In [1]: import numpy as np

In [2]: from numpy import linalg as LA

In [3]: np.set_printoptions(precision=1, suppress=True, linewidth=100, floatmode="fixed")

In [4]: def tidy(a):
   ...:     return np.round(a, 1) + 0
   ...: 

In [5]: arr = np.load("w.npy")

In [6]: arr
Out[6]: 
array([[ 0,  0,  0, -1,  0,  0,  0],
       [ 0,  0,  0,  0,  0,  0,  0],
       [ 0,  0,  3,  0,  0,  0,  0],
       [ 0,  0,  0,  0,  0, -2,  0],
       [ 0,  0,  0,  0,  0,  0,  2],
       [ 0,  0,  0,  0,  0,  0,  0],
       [ 0,  0,  0,  0,  0,  0,  0]])

In [7]: # triangular: eigenvalues sit on the diagonal

In [8]: x0 = np.array([2, 1, 2, 1, 3, 6, 7])

In [9]: h = np.maximum(arr @ x0, 0)

In [10]: np.flatnonzero(h > 1e-9)
Out[10]: array([2, 4])

In [11]: np.argsort(-LA.norm(arr, axis=0).round(6), kind="stable")[:3]
Out[11]: array([2, 5, 6])

In [12]: tidy(LA.norm(arr, 2) / LA.norm(arr))
Out[12]: np.float64(0.7)

In [13]: LA.matrix_rank(arr, rtol=0.1)
Out[13]: np.int64(4)

In [14]: [round(float(x), 1) for x in LA.svd(arr, compute_uv=False)[:3]]
Out[14]: [3.0, 2.0, 2.0]

In [15]: [int(LA.matrix_rank(LA.matrix_power(arr, p))) for p in range(1, 8)]
Out[15]: [4, 2, 1, 1, 1, 1, 1]

In [16]: arr @ arr
Out[16]: 
array([[0, 0, 0, 0, 0, 2, 0],
       [0, 0, 0, 0, 0, 0, 0],
       [0, 0, 9, 0, 0, 0, 0],
       [0, 0, 0, 0, 0, 0, 0],
       [0, 0, 0, 0, 0, 0, 0],
       [0, 0, 0, 0, 0, 0, 0],
       [0, 0, 0, 0, 0, 0, 0]])

In [17]: arr[:, 0] @ arr[:, 5]
Out[17]: np.int64(0)

In [18]: tidy(LA.norm(arr, axis=0))
Out[18]: array([0.0, 0.0, 3.0, 1.0, 0.0, 2.0, 2.0])

In [19]: arr.T @ arr
Out[19]: 
array([[0, 0, 0, 0, 0, 0, 0],
       [0, 0, 0, 0, 0, 0, 0],
       [0, 0, 9, 0, 0, 0, 0],
       [0, 0, 0, 1, 0, 0, 0],
       [0, 0, 0, 0, 0, 0, 0],
       [0, 0, 0, 0, 0, 4, 0],
       [0, 0, 0, 0, 0, 0, 4]])

In [20]: A2 = np.array([[-2, 2], [3, -3], [1, -1], [1, -1], [0, -3], [2, 3], [0, 2]])

In [21]: LA.matrix_rank(arr @ A2)
Out[21]: np.int64(2)

In [22]: np.einsum("ik,kj->ji", arr, A2)
Out[22]: 
array([[-1,  0,  3, -4,  0,  0,  0],
       [ 1,  0, -3, -6,  4,  0,  0]])

In [23]: LA.matrix_rank(np.vstack([arr, A2.T]))
Out[23]: np.int64(6)

In [24]: np.vstack([arr, A2.T]).shape
Out[24]: (9, 7)

In [25]: A2.T @ arr.T
Out[25]: 
array([[-1,  0,  3, -4,  0,  0,  0],
       [ 1,  0, -3, -6,  4,  0,  0]])

In [26]: np.einsum("ij,ij->i", arr, arr)
Out[26]: array([1, 0, 9, 4, 4, 0, 0])

In [27]: A2 = np.array([[9, 1, 1, -3, -7, -6],
    ...:     [-7, 0, -6, 1, -4, 0],
    ...:     [7, 7, -1, 0, -2, -6],
    ...:     [-7, -7, -2, 1, 2, 6],
    ...:     [-9, 0, -7, -1, -2, 4],
    ...:     [5, 1, 3, 1, -2, 6]])

In [28]: K = np.triu(A2, 1)

In [29]: K
Out[29]: 
array([[ 0,  1,  1, -3, -7, -6],
       [ 0,  0, -6,  1, -4,  0],
       [ 0,  0,  0,  0, -2, -6],
       [ 0,  0,  0,  0,  2,  6],
       [ 0,  0,  0,  0,  0,  4],
       [ 0,  0,  0,  0,  0,  0]])

In [30]: r = LA.matrix_rank(K)

In [31]: r
Out[31]: np.int64(4)

In [32]: null = LA.svd(K)[2][r:].T

In [33]: LA.matrix_rank(K.T @ K), LA.matrix_rank(K @ K.T)
Out[33]: (np.int64(4), np.int64(4))

In [34]: [int(LA.matrix_rank(K[:i])) for i in range(1, len(K) + 1)]
Out[34]: [1, 2, 3, 3, 4, 4]

In [35]: tidy(null @ null.T)
Out[35]: 
array([[1.0, 0.0, 0.0, 0.0, 0.0, 0.0],
       [0.0, 0.9, 0.1, 0.3, 0.0, 0.0],
       [0.0, 0.1, 0.0, 0.0, 0.0, 0.0],
       [0.0, 0.3, 0.0, 0.1, 0.0, 0.0],
       [0.0, 0.0, 0.0, 0.0, 0.0, 0.0],
       [0.0, 0.0, 0.0, 0.0, 0.0, 0.0]])

In [36]: null.shape
Out[36]: (6, 2)

In [37]: [int(LA.matrix_rank(np.delete(K, i, axis=0))) for i in range(6)]
Out[37]: [3, 3, 4, 4, 3, 4]

In [38]: tidy(K @ null)
Out[38]: 
array([[0.0, 0.0],
       [0.0, 0.0],
       [0.0, 0.0],
       [0.0, 0.0],
       [0.0, 0.0],
       [0.0, 0.0]])

In [39]: Uu, s, Vt = LA.svd(K)

In [40]: np.argmax(s[:-1] / (s[1:] + 1e-6)) + 1
Out[40]: np.int64(4)

In [41]: A2 = Uu[:, :4] @ np.diag(s[:4]) @ Vt[:4]

In [42]: LA.matrix_rank(K, rtol=0.05)
Out[42]: np.int64(3)

In [43]: LA.matrix_rank(A2)
Out[43]: np.int64(4)

In [44]: tidy(A2)
Out[44]: 
array([[ 0.0,  1.0,  1.0, -3.0, -7.0, -6.0],
       [ 0.0,  0.0, -6.0,  1.0, -4.0,  0.0],
       [ 0.0,  0.0,  0.0,  0.0, -2.0, -6.0],
       [ 0.0,  0.0,  0.0,  0.0,  2.0,  6.0],
       [ 0.0,  0.0,  0.0,  0.0,  0.0,  4.0],
       [ 0.0,  0.0,  0.0,  0.0,  0.0,  0.0]])

In [45]: def softmax(z):
    ...:     e = np.exp(z - z.max(axis=-1, keepdims=True))
    ...:     return e / e.sum(axis=-1, keepdims=True)
    ...: 

In [46]: tidy(softmax(10 * K[0]))
Out[46]: array([0.0, 0.5, 0.5, 0.0, 0.0, 0.0])

In [47]: S = K @ K.T / np.sqrt(6)

In [48]: tidy(softmax(S)[0] @ K)
Out[48]: array([ 0.0,  1.0,  1.0, -3.0, -7.0, -6.0])

In [49]: softmax(S).round(6).argmax(axis=1)
Out[49]: array([0, 1, 0, 3, 3, 0])

In [50]: A = np.load("out5.npy")

In [51]: A
Out[51]: 
array([[ -0.2,  -0.7,  -0.6,   0.5,  -7.0,   2.7],
       [  1.2,   0.4,   0.8,   0.1,   6.0,   0.1],
       [ -1.6,   0.0,   1.2,   0.2, -10.0,   0.7],
       [ -0.6,   0.4,   1.3,   0.7,   3.0,   0.3],
       [  0.0,   0.5,   1.4,   0.0,  -4.0,  -0.4],
       [  1.5,  -0.1,   0.8,   2.1, -24.0,   0.4],
       [ -0.5,   0.1,   0.2,  -0.1,  -6.0,  -0.3],
       [  1.1,  -0.7,   0.7,  -0.9,   7.0,   0.8],
       [  1.1,   1.2,  -1.0,   1.0, -11.0,  -1.4],
       [  0.7,  -0.4,  -0.5,   0.7,  -4.0,   1.3],
       [ -0.1,   1.4,   1.6,   0.7,   8.0,  -0.6]])

In [52]: # column 4 dominates

In [53]: x0 = np.array([-5, -1, 5, -1, 3, 0])

In [54]: target = A @ x0

In [55]: tidy(LA.pinv(A) @ A)
Out[55]: 
array([[1.0, 0.0, 0.0, 0.0, 0.0, 0.0],
       [0.0, 1.0, 0.0, 0.0, 0.0, 0.0],
       [0.0, 0.0, 1.0, 0.0, 0.0, 0.0],
       [0.0, 0.0, 0.0, 1.0, 0.0, 0.0],
       [0.0, 0.0, 0.0, 0.0, 1.0, 0.0],
       [0.0, 0.0, 0.0, 0.0, 0.0, 1.0]])

In [56]: target
Out[56]: array([-22.8,  15.5, -16.2,  17.4,  -5.5, -77.5, -14.5,  20.6, -45.7, -18.3,  30.4])

In [57]: tidy(LA.lstsq(A, target)[0])
Out[57]: array([-5.0, -1.0,  5.0, -1.0,  3.0,  0.0])

In [58]: rng = np.random.default_rng(5249)

In [59]: target = target + 0.1 * rng.normal(size=11)

In [60]: tidy(target)
Out[60]: array([-22.6,  15.5, -16.4,  17.4,  -5.6, -77.4, -14.5,  20.5, -45.7, -18.5,  30.4])

In [61]: c, *_ = LA.lstsq(A, target)

In [62]: c.round()
Out[62]: array([-5.0, -1.0,  5.0, -1.0,  3.0, -0.0])

In [63]: tidy(c)
Out[63]: array([-5.0, -1.1,  5.0, -0.9,  3.0,  0.0])

In [64]: tidy(LA.norm(target - A @ c))
Out[64]: np.float64(0.3)

In [65]: tidy(A.T @ (target - A @ c))
Out[65]: array([0.0, 0.0, 0.0, 0.0, 0.0, 0.0])

In [66]: feats = np.loadtxt("case15.csv", delimiter=",")

In [67]: feats
Out[67]: 
array([[-8.0,  2.0,  4.0,  4.0,  2.0, -4.0],
       [12.0, -3.0, -6.0, -6.0, -3.0,  6.0],
       [ 8.0, -2.0, -4.0, -4.0, -2.0,  4.0],
       [ 0.0,  0.0,  0.0,  0.0,  0.0,  0.0],
       [ 4.0, -1.0, -2.0, -2.0, -1.0,  2.0],
       [ 8.0, -2.0, -4.0, -4.0, -2.0,  4.0]])

In [68]: # null space of dimension 5

In [69]: tidy(softmax(10 * A[0]))
Out[69]: array([0.0, 0.0, 0.0, 0.0, 0.0, 1.0])

In [70]: tidy(softmax(A[0] + 4))
Out[70]: array([0.0, 0.0, 0.0, 0.1, 0.0, 0.8])

In [71]: S = A @ A.T / np.sqrt(6)

In [72]: tidy(softmax(S))
Out[72]: 
array([[0.0, 0.0, 0.0, 0.0, 0.0, 1.0, 0.0, 0.0, 0.0, 0.0, 0.0],
       [0.0, 0.0, 0.0, 0.0, 0.0, 0.0, 0.0, 0.1, 0.0, 0.0, 0.9],
       [0.0, 0.0, 0.0, 0.0, 0.0, 1.0, 0.0, 0.0, 0.0, 0.0, 0.0],
       [0.0, 0.0, 0.0, 0.0, 0.0, 0.0, 0.0, 0.1, 0.0, 0.0, 0.9],
       [0.0, 0.0, 0.0, 0.0, 0.0, 1.0, 0.0, 0.0, 0.0, 0.0, 0.0],
       [0.0, 0.0, 0.0, 0.0, 0.0, 1.0, 0.0, 0.0, 0.0, 0.0, 0.0],
       [0.0, 0.0, 0.0, 0.0, 0.0, 1.0, 0.0, 0.0, 0.0, 0.0, 0.0],
       [0.0, 0.0, 0.0, 0.0, 0.0, 0.0, 0.0, 0.3, 0.0, 0.0, 0.7],
       [0.0, 0.0, 0.0, 0.0, 0.0, 1.0, 0.0, 0.0, 0.0, 0.0, 0.0],
       [0.0, 0.0, 0.0, 0.0, 0.0, 1.0, 0.0, 0.0, 0.0, 0.0, 0.0],
       [0.0, 0.0, 0.0, 0.0, 0.0, 0.0, 0.0, 0.0, 0.0, 0.0, 1.0]])

In [73]: softmax(S).round(6).argmax(axis=1)
Out[73]: array([ 5, 10,  5, 10,  5,  5,  5, 10,  5,  5, 10])

In [74]: x0 = np.array([2, 1, -2, 3, 5, -1])

In [75]: np.sign((feats @ x0).round(6))
Out[75]: array([ 1.0, -1.0, -1.0,  0.0, -1.0, -1.0])

In [76]: feats @ np.ones(6)
Out[76]: array([0.0, 0.0, 0.0, 0.0, 0.0, 0.0])

In [77]: A2 = np.array([[9, -9], [-6, -8], [-4, 3]])

In [78]: E = np.kron(np.eye(3, dtype=int), A2)

In [79]: E
Out[79]: 
array([[ 9, -9,  0,  0,  0,  0],
       [-6, -8,  0,  0,  0,  0],
       [-4,  3,  0,  0,  0,  0],
       [ 0,  0,  9, -9,  0,  0],
       [ 0,  0, -6, -8,  0,  0],
       [ 0,  0, -4,  3,  0,  0],
       [ 0,  0,  0,  0,  9, -9],
       [ 0,  0,  0,  0, -6, -8],
       [ 0,  0,  0,  0, -4,  3]])

In [80]: np.count_nonzero(E)
Out[80]: np.int64(18)

In [81]: E.shape
Out[81]: (9, 6)

In [82]: E.sum(axis=0)
Out[82]: array([ -1, -14,  -1, -14,  -1, -14])

In [83]: tidy(E.mean(axis=0))
Out[83]: array([-0.1, -1.6, -0.1, -1.6, -0.1, -1.6])

In [84]: proj = E @ LA.solve(E.T @ E, E.T)

In [85]: tidy(proj)
Out[85]: 
array([[ 0.9,  0.0, -0.3,  0.0,  0.0,  0.0,  0.0,  0.0,  0.0],
       [ 0.0,  1.0,  0.1,  0.0,  0.0,  0.0,  0.0,  0.0,  0.0],
       [-0.3,  0.1,  0.1,  0.0,  0.0,  0.0,  0.0,  0.0,  0.0],
       [ 0.0,  0.0,  0.0,  0.9,  0.0, -0.3,  0.0,  0.0,  0.0],
       [ 0.0,  0.0,  0.0,  0.0,  1.0,  0.1,  0.0,  0.0,  0.0],
       [ 0.0,  0.0,  0.0, -0.3,  0.1,  0.1,  0.0,  0.0,  0.0],
       [ 0.0,  0.0,  0.0,  0.0,  0.0,  0.0,  0.9,  0.0, -0.3],
       [ 0.0,  0.0,  0.0,  0.0,  0.0,  0.0,  0.0,  1.0,  0.1],
       [ 0.0,  0.0,  0.0,  0.0,  0.0,  0.0, -0.3,  0.1,  0.1]])

In [86]: np.allclose(proj @ proj, proj)
Out[86]: True

In [87]: tidy(proj @ E[:, 0])
Out[87]: array([ 9.0, -6.0, -4.0,  0.0,  0.0,  0.0,  0.0,  0.0,  0.0])

In [88]: LA.matrix_rank(np.eye(9) - proj)
Out[88]: np.int64(3)

In [89]: Q, evecs = LA.qr(E[:, :1])[0], LA.qr(E[:, 1:])[0]

In [90]: s = LA.svd(Q.T @ evecs, compute_uv=False)

In [91]: tidy(np.degrees(np.arccos(s.clip(0, 1))))
Out[91]: array([71.7])

In [92]: tidy(s)
Out[92]: array([0.3])

In [93]: x0 = np.array([-2, 3, 0, -1, -2, -2])

In [94]: target = E @ x0

In [95]: tidy(LA.pinv(E) @ E)
Out[95]: 
array([[1.0, 0.0, 0.0, 0.0, 0.0, 0.0],
       [0.0, 1.0, 0.0, 0.0, 0.0, 0.0],
       [0.0, 0.0, 1.0, 0.0, 0.0, 0.0],
       [0.0, 0.0, 0.0, 1.0, 0.0, 0.0],
       [0.0, 0.0, 0.0, 0.0, 1.0, 0.0],
       [0.0, 0.0, 0.0, 0.0, 0.0, 1.0]])

In [96]: target
Out[96]: array([-45, -12,  17,   9,   8,  -3,   0,  28,   2])

In [97]: target = target + 0.3 * rng.normal(size=9)

In [98]: tidy(target)
Out[98]: array([-45.6, -12.2,  16.9,   9.0,   8.2,  -3.5,   0.0,  28.2,   1.8])

In [99]: c, *_ = LA.lstsq(E, target)

In [100]: tidy(c)
Out[100]: array([-2.0,  3.0,  0.0, -1.0, -2.0, -2.0])

In [101]: tidy(LA.norm(target - E @ c))
Out[101]: np.float64(0.5)

In [102]: c.round()
Out[102]: array([-2.0,  3.0,  0.0, -1.0, -2.0, -2.0])

In [103]: x0 = np.array([0, 2, 3, -2, 3, 1])

In [104]: target = E @ x0

In [105]: c, lr = np.zeros(6), 1 / LA.norm(E, 2) ** 2

In [106]: for i in range(5):
     ...:     c -= lr * E.T @ (E @ c - target)
     ...:     if i % 1 == 0: print(i, round(LA.norm(E @ c - target), 1))
     ...: 
0 16.4
1 8.0
2 3.9
3 1.9
4 0.9

In [107]: tidy(c)
Out[107]: array([ 0.0,  2.0,  3.0, -2.0,  2.9,  0.9])

In [108]: tidy(LA.cond(E))
Out[108]: np.float64(1.4)

In [109]: mat = np.load("layer19.npy")

In [110]: mat
Out[110]: 
array([[ 4, -3,  2,  1, -3],
       [ 0, -3,  0,  3, -3],
       [ 6,  1,  3, -1, -2],
       [-2,  0, -1,  2,  0],
       [-4, -1, -2,  1,  1],
       [ 0, -3,  0,  0, -2],
       [ 0,  1,  0,  1, -3],
       [-6,  3, -3,  3,  0]])

In [111]: # rank 4

In [112]: tidy(mat @ LA.pinv(mat) @ mat)
Out[112]: 
array([[ 4.0, -3.0,  2.0,  1.0, -3.0],
       [ 0.0, -3.0,  0.0,  3.0, -3.0],
       [ 6.0,  1.0,  3.0, -1.0, -2.0],
       [-2.0,  0.0, -1.0,  2.0,  0.0],
       [-4.0, -1.0, -2.0,  1.0,  1.0],
       [ 0.0, -3.0,  0.0,  0.0, -2.0],
       [ 0.0,  1.0,  0.0,  1.0, -3.0],
       [-6.0,  3.0, -3.0,  3.0,  0.0]])

In [113]: np.allclose(mat[:-1].T @ LA.lstsq(mat[:-1].T, mat[-1])[0], mat[-1])
Out[113]: True

In [114]: tidy(np.trace(LA.pinv(mat) @ mat))
Out[114]: np.float64(4.0)

In [115]: r = LA.matrix_rank(mat)

In [116]: r
Out[116]: np.int64(4)

In [117]: null = LA.svd(mat)[2][r:].T

In [118]: np.allclose(mat @ null, 0)
Out[118]: True

In [119]: null.shape
Out[119]: (5, 1)

In [120]: K @ K
Out[120]: 
array([[  0,   0,  -6,   1, -12, -52],
       [  0,   0,   0,   0,  14,  26],
       [  0,   0,   0,   0,   0,  -8],
       [  0,   0,   0,   0,   0,   8],
       [  0,   0,   0,   0,   0,   0],
       [  0,   0,   0,   0,   0,   0]])

In [121]: np.prod(np.diag(K)), tidy(LA.det(K))
Out[121]: (np.int64(0), np.float64(0.0))

In [122]: F = np.load("a.npy")

In [123]: F
Out[123]: 
array([[159,  53,  41,  90,  31],
       [ 53,  29,  19,  23,  14],
       [ 41,  19,  69,  59, -54],
       [ 90,  23,  59, 111, -35],
       [ 31,  14, -54, -35,  81]])

In [124]: # symmetric, so the eigenvalues are real

In [125]: Uu, s, Vt = LA.svd(F)

In [126]: np.argmax(s[:-1] / (s[1:] + 1e-6)) + 1
Out[126]: np.int64(4)

In [127]: tidy(s)
Out[127]: array([269.2, 144.7,  28.3,   6.8,   0.0])

In [128]: A2 = Uu[:, :4] @ np.diag(s[:4]) @ Vt[:4]

In [129]: tidy(np.abs(F - A2).max())
Out[129]: np.float64(0.0)

In [130]: tidy(A2)
Out[130]: 
array([[159.0,  53.0,  41.0,  90.0,  31.0],
       [ 53.0,  29.0,  19.0,  23.0,  14.0],
       [ 41.0,  19.0,  69.0,  59.0, -54.0],
       [ 90.0,  23.0,  59.0, 111.0, -35.0],
       [ 31.0,  14.0, -54.0, -35.0,  81.0]])
